% ipython --no-banner

In [1]: import numpy as np

In [2]: np.set_printoptions(precision=2, suppress=True, linewidth=100)

In [3]: def tidy(a):
   ...:     return np.round(a, 2) + 0
   ...: 

In [4]: Q, _ = np.linalg.qr(np.array([[-0.3, -1.7, -0.5, 0.8, -1.1],
   ...:     [1.6, 2.2, 0.3, 1.8, 0.5],
   ...:     [1.0, -2.9, 0.5, -0.5, -0.1],
   ...:     [1.7, 0.1, -0.6, 0.6, -0.7],
   ...:     [0.6, 0.4, 0.1, -1.5, 0.4]]))

In [5]: A = Q[:, :5]

In [6]: tidy(A)
Out[6]: 
array([[-0.11,  0.41,  0.5 , -0.39,  0.65],
       [ 0.61, -0.46, -0.27, -0.5 ,  0.31],
       [ 0.38,  0.78, -0.49, -0.04, -0.07],
       [ 0.65,  0.07,  0.66,  0.16, -0.35],
       [ 0.23, -0.07, -0.09,  0.76,  0.6 ]])

In [7]: # orthonormal columns

In [8]: vec = np.array([5, -2, 3, -5, -3])

In [9]: target = A @ vec

In [10]: beta, lr = np.zeros(5), 1 / np.linalg.norm(A, 2) ** 2

In [11]: for i in range(5):
    ...:     beta -= lr * A.T @ (A @ beta - target)
    ...:     if i % 1 == 0: print(i, round(np.linalg.norm(A @ beta - target), 2))
    ...: 
0 0.0
1 0.0
2 0.0
3 0.0
4 0.0

In [12]: tidy(beta)
Out[12]: array([ 5., -2.,  3., -5., -3.])

In [13]: feats = np.abs(np.array([[3, -3, 3], [-2, -3, -2], [0, 3, 0]])) + np.eye(3)

In [14]: feats = feats / feats.sum(axis=1, keepdims=True)

In [15]: feats
Out[15]: 
array([[0.4 , 0.3 , 0.3 ],
       [0.25, 0.5 , 0.25],
       [0.  , 0.75, 0.25]])

In [16]: hat = np.triu(np.array([[5, 9, -5], [7, 6, -2], [-8, -2, -9]]), 1) + np.eye(3)

In [17]: B = hat @ feats @ np.linalg.inv(hat)

In [18]: np.trace(B), np.trace(feats)
Out[18]: (np.float64(1.15), np.float64(1.15))

In [19]: tidy(np.poly(B))
Out[19]: array([ 1.  , -1.15,  0.16, -0.01])

In [20]: r0 = np.array([5, 1, 0])

In [21]: B = feats + np.outer(r0, np.eye(3)[0])

In [22]: tidy(np.linalg.det(B) / np.linalg.det(feats)), tidy(1 + np.linalg.solve(feats, r0)[0])
Out[22]: (np.float64(-12.0), np.float64(-12.0))

In [23]: np.linalg.matrix_rank(np.linalg.inv(B) - np.linalg.inv(feats), tol=1e-8)
Out[23]: np.int64(1)

In [24]: np.linalg.matrix_rank(B - feats)
Out[24]: np.int64(1)

In [25]: B
Out[25]: 
array([[5.4 , 0.3 , 0.3 ],
       [1.25, 0.5 , 0.25],
       [0.  , 0.75, 0.25]])

In [26]: [round(float(x), 2) for x in np.linalg.svd(B, compute_uv=False)[:3]]
Out[26]: [5.57, 0.91, 0.03]

In [27]: round(np.log10(np.linalg.cond(B)))
Out[27]: 2

In [28]: tidy(np.linalg.norm(B, 2) / np.linalg.norm(B))
Out[28]: np.float64(0.99)

In [29]: tidy(np.abs(np.linalg.svd(B)[2][-1]))
Out[29]: array([0.03, 0.33, 0.94])

In [30]: rng = np.random.default_rng(811)

In [31]: idx = rng.permutation(3)

In [32]: idx
Out[32]: array([0, 2, 1])

In [33]: B = feats[idx][:, idx]

In [34]: np.diag(B)
Out[34]: array([0.4 , 0.25, 0.5 ])

In [35]: tidy(np.linalg.det(B)), tidy(np.linalg.det(feats[idx]))
Out[35]: (np.float64(0.01), np.float64(-0.01))

In [36]: np.allclose(B, feats)
Out[36]: False

In [37]: np.trace(B)
Out[37]: np.float64(1.15)

In [38]: tidy(np.sort(np.abs(np.linalg.eigvals(B))))
Out[38]: array([0.11, 0.11, 1.  ])

In [39]: B = np.linalg.inv(feats)

In [40]: tidy(np.linalg.cond(feats))
Out[40]: np.float64(37.53)

In [41]: tidy(feats @ B)
Out[41]: 
array([[1., 0., 0.],
       [0., 1., 0.],
       [0., 0., 1.]])

In [42]: tidy(np.linalg.det(feats) * np.linalg.det(B))
Out[42]: np.float64(1.0)

In [43]: tidy(np.linalg.inv(B))
Out[43]: 
array([[0.4 , 0.3 , 0.3 ],
       [0.25, 0.5 , 0.25],
       [0.  , 0.75, 0.25]])

In [44]: tidy(B)
Out[44]: 
array([[ -5.,  12.,  -6.],
       [ -5.,   8.,  -2.],
       [ 15., -24.,  10.]])

In [45]: np.allclose(B, feats.T)
Out[45]: False

In [46]: arr = np.load("mat.npy")

In [47]: arr
Out[47]: 
array([[ 1.5 , -0.11, -0.83],
       [-1.79,  0.32,  0.3 ],
       [-6.11,  0.07,  3.46],
       [-1.1 , -0.1 ,  0.94],
       [-3.65,  0.06,  1.37],
       [ 2.08, -0.17, -1.54],
       [ 1.11, -0.08, -0.35],
       [ 1.08,  0.11, -0.94],
       [ 1.58,  0.16, -1.81],
       [ 2.43, -0.04, -1.51],
       [ 3.69, -0.14, -2.51],
       [ 0.53,  0.35, -1.08],
       [ 5.08, -0.23, -3.5 ],
       [ 2.83, -0.12, -0.91]])

In [48]: Xs = arr - arr.mean(axis=0)

In [49]: vecs = np.linalg.svd(Xs)[2][:1]

In [50]: B = Xs - Xs @ vecs.T @ vecs

In [51]: tidy(B.std(axis=0))
Out[51]: array([0.2 , 0.15, 0.35])

In [52]: tidy(np.cov(Xs @ vecs.T, rowvar=False))
Out[52]: np.float64(11.63)

In [53]: Q, _ = np.linalg.qr(np.array([[0.5, 1.1, 1.5, 0.2, 1.2, -0.5],
    ...:     [-1.2, 1.0, 0.1, -0.4, 0.1, 1.8],
    ...:     [1.6, -0.1, 0.9, -0.5, 0.0, -1.5],
    ...:     [0.8, 0.9, 1.3, -2.2, -0.5, 0.4],
    ...:     [2.4, -0.8, -1.4, -0.7, 2.0, 1.3],
    ...:     [0.7, 0.1, 0.7, 0.1, 0.0, -0.5]]))

In [54]: J = Q[:, :3]

In [55]: tidy(J)
Out[55]: 
array([[-0.15, -0.65, -0.03],
       [ 0.36, -0.43,  0.55],
       [-0.48, -0.1 , -0.43],
       [-0.24, -0.57, -0.01],
       [-0.72,  0.21,  0.66],
       [-0.21, -0.12, -0.28]])

In [56]: hat = J @ np.linalg.solve(J.T @ J, J.T)

In [57]: np.linalg.matrix_rank(np.eye(6) - hat)
Out[57]: np.int64(3)

In [58]: tidy((np.eye(6) - hat) @ J)
Out[58]: 
array([[0., 0., 0.],
       [0., 0., 0.],
       [0., 0., 0.],
       [0., 0., 0.],
       [0., 0., 0.],
       [0., 0., 0.]])

In [59]: tidy(np.linalg.eigvalsh(hat))
Out[59]: array([0., 0., 0., 1., 1., 1.])

In [60]: vec = np.array([-8, -1, 4])

In [61]: target = J @ vec

In [62]: tidy(np.linalg.pinv(J) @ J)
Out[62]: 
array([[1., 0., 0.],
       [0., 1., 0.],
       [0., 0., 1.]])

In [63]: tidy(np.linalg.lstsq(J, target)[0])
Out[63]: array([-8., -1.,  4.])

In [64]: try:
    ...:     np.linalg.solve(J, target)
    ...: except np.linalg.LinAlgError as e:
    ...:     print(repr(e))
    ...: 
LinAlgError('Last 2 dimensions of the array must be square')

In [65]: target = target + 0.05 * rng.normal(size=6)

In [66]: tidy(target)
Out[66]: array([ 1.67, -0.19,  2.14,  2.47,  8.17,  0.65])

In [67]: beta, *_ = np.linalg.lstsq(J, target)

In [68]: beta.round()
Out[68]: array([-8., -1.,  4.])

In [69]: tidy(np.linalg.norm(target - J @ beta))
Out[69]: np.float64(0.07)

In [70]: tidy(beta)
Out[70]: array([-7.94, -0.99,  4.07])
